>>> import numpy as np
>>> np.set_printoptions(precision=1, suppress=True, linewidth=120)
>>> rd = lambda a: np.round(a, 1) + 0
>>> data = np.array([[-1, 0, 0, 6], [1, 2, -1, 1], [9, 7, -3, 7]])
>>> data[:, 0] = 2 * data[:, 2]
>>> data
array([[ 0,  0,  0,  6],
       [-2,  2, -1,  1],
       [-6,  7, -3,  7]])
>>> np.linalg.matrix_rank(data, rtol=0.1)
np.int64(2)
>>> np.argsort(-np.linalg.norm(data, axis=0).round(6), kind="stable")[:3]
array([3, 1, 0])
>>> [round(float(x), 1) for x in np.linalg.svd(data, compute_uv=False)[:3]]
[12.9, 4.8, 0.2]
>>> np.linalg.cond(data) > 100
np.False_
>>> rd(np.linalg.norm(data, 2) / np.linalg.norm(data))
np.float64(0.9)
>>> U, s, vt = np.linalg.svd(data, full_matrices=False)
>>> np.allclose(U * s @ vt, data)
True
>>> rd(np.abs(vt[0]))
array([0.5, 0.5, 0.2, 0.7])
>>> rd(vt @ vt.T)
array([[1., 0., 0.],
       [0., 1., 0.],
       [0., 0., 1.]])
>>> rd(np.sqrt((s ** 2).sum())), rd(np.linalg.norm(data))
(np.float64(13.7), np.float64(13.7))
>>> W1 = np.array([[5, -7, 6, 3, 3],
...     [-5, -1, -5, 9, 5],
...     [-3, 0, 1, 7, -5],
...     [8, -3, -4, 2, -7]])
>>> b = np.array([8, 3, 9, 4, 8])
>>> hid = np.maximum(data @ W1 + b, 0)
>>> np.linalg.matrix_rank(hid)
np.int64(3)
>>> rd((hid > 0).mean(axis=0))
array([0.7, 0.7, 0. , 1. , 0.3])
>>> hid
array([[56,  0,  0, 16,  0],
       [ 0, 12,  0, 11, 10],
       [ 8, 17,  0, 42,  0]])
>>> C = np.array([[3, 7, 1], [6, 8, 1], [9, 2, 9], [6, 8, 0], [5, 1, 9]])
>>> (hid @ C).round(6).argmax(axis=1)
array([1, 1, 1])
>>> hid @ C
array([[264, 520,  56],
       [188, 194, 102],
       [378, 528,  25]])
>>> U, s, vt = np.linalg.svd(hid, full_matrices=False)
>>> np.abs(U[:, 0]).round(6).argmax()
np.int64(0)
>>> rd(s)
array([64.1, 40.5, 11.3])
>>> rd(np.cumsum(s ** 2) / np.sum(s ** 2))
array([0.7, 1. , 1. ])
>>> U.shape, s.shape, vt.shape
((3, 3), (3,), (3, 5))
>>> (s > 1e-8).sum()
np.int64(3)
>>> rd(U.T @ hid @ vt.T)
array([[64.1,  0. ,  0. ],
       [ 0. , 40.5,  0. ],
       [ 0. ,  0. , 11.3]])
>>> rd(s / s[0])
array([1. , 0.6, 0.2])
>>> rd(vt @ vt.T)
array([[1., 0., 0.],
       [0., 1., 0.],
       [0., 0., 1.]])
>>> rd(U.T @ U)
array([[1., 0., 0.],
       [0., 1., 0.],
       [0., 0., 1.]])
>>> x0 = np.array([0, 0, 3, 0])
>>> h = np.maximum(data @ x0, 0)
>>> np.maximum(data @ (3 * x0), 0)
array([0, 0, 0])
>>> rd(np.tanh(data @ x0))
array([ 0., -1., -1.])
>>> data.T @ h
array([0, 0, 0, 0])
>>> data * (h > 1e-9)[:, None]
array([[0, 0, 0, 0],
       [0, 0, 0, 0],
       [0, 0, 0, 0]])
>>> A = np.load("test12.npy")
>>> rd(A)
array([[ 1. ,  0. ,  0. ,  0. ],
       [ 0. ,  0.9,  0.5,  0. ],
       [ 0. , -0.5,  0.9,  0. ],
       [ 0. ,  0. ,  0. ,  1. ]])
>>> np.flatnonzero(np.linalg.matrix_power((A != 0) + (A.T != 0) + np.eye(4), 4)[1])
array([1, 2])
>>> rd(np.sort(np.linalg.eigvals(A).real))
array([0.9, 0.9, 1. , 1. ])
>>> rd(np.linalg.det(A))
np.float64(1.0)
>>> f, v = A[3], A[2]
>>> f @ v
np.float64(0.0)
>>> pr = (f @ v) / (f @ f) * f
>>> (v - pr) @ f
np.float64(0.0)
>>> rd(np.linalg.norm(f + v) ** 2 + np.linalg.norm(f - v) ** 2)
np.float64(4.0)
>>> rd(np.outer(f, v))
array([[ 0. ,  0. ,  0. ,  0. ],
       [ 0. ,  0. ,  0. ,  0. ],
       [ 0. ,  0. ,  0. ,  0. ],
       [ 0. , -0.5,  0.9,  0. ]])
>>> A2 = np.array([[5, 4], [0, -2], [5, 1]])
>>> C = np.array([[-1, 0, -2, 0, 2, -2], [-2, -2, -1, -1, -2, 0]])
>>> M = A2 @ C
>>> M
array([[-13,  -8, -14,  -4,   2, -10],
       [  4,   4,   2,   2,   4,   0],
       [ -7,  -2, -11,  -1,   8, -10]])
>>> U, s, vt = np.linalg.svd(M)
>>> np.argmax(s[:-1] / (s[1:] + 1e-6)) + 1
np.int64(2)
>>> A2 = U[:, :2] @ np.diag(s[:2]) @ vt[:2]
>>> rd(A2)
array([[-13.,  -8., -14.,  -4.,   2., -10.],
       [  4.,   4.,   2.,   2.,   4.,   0.],
       [ -7.,  -2., -11.,  -1.,   8., -10.]])
>>> rd(np.linalg.norm(M - A2) / np.linalg.norm(M))
np.float64(0.0)
>>> rd(np.linalg.norm(M - A2, 2)), rd(s[2])
(np.float64(0.0), np.float64(0.0))
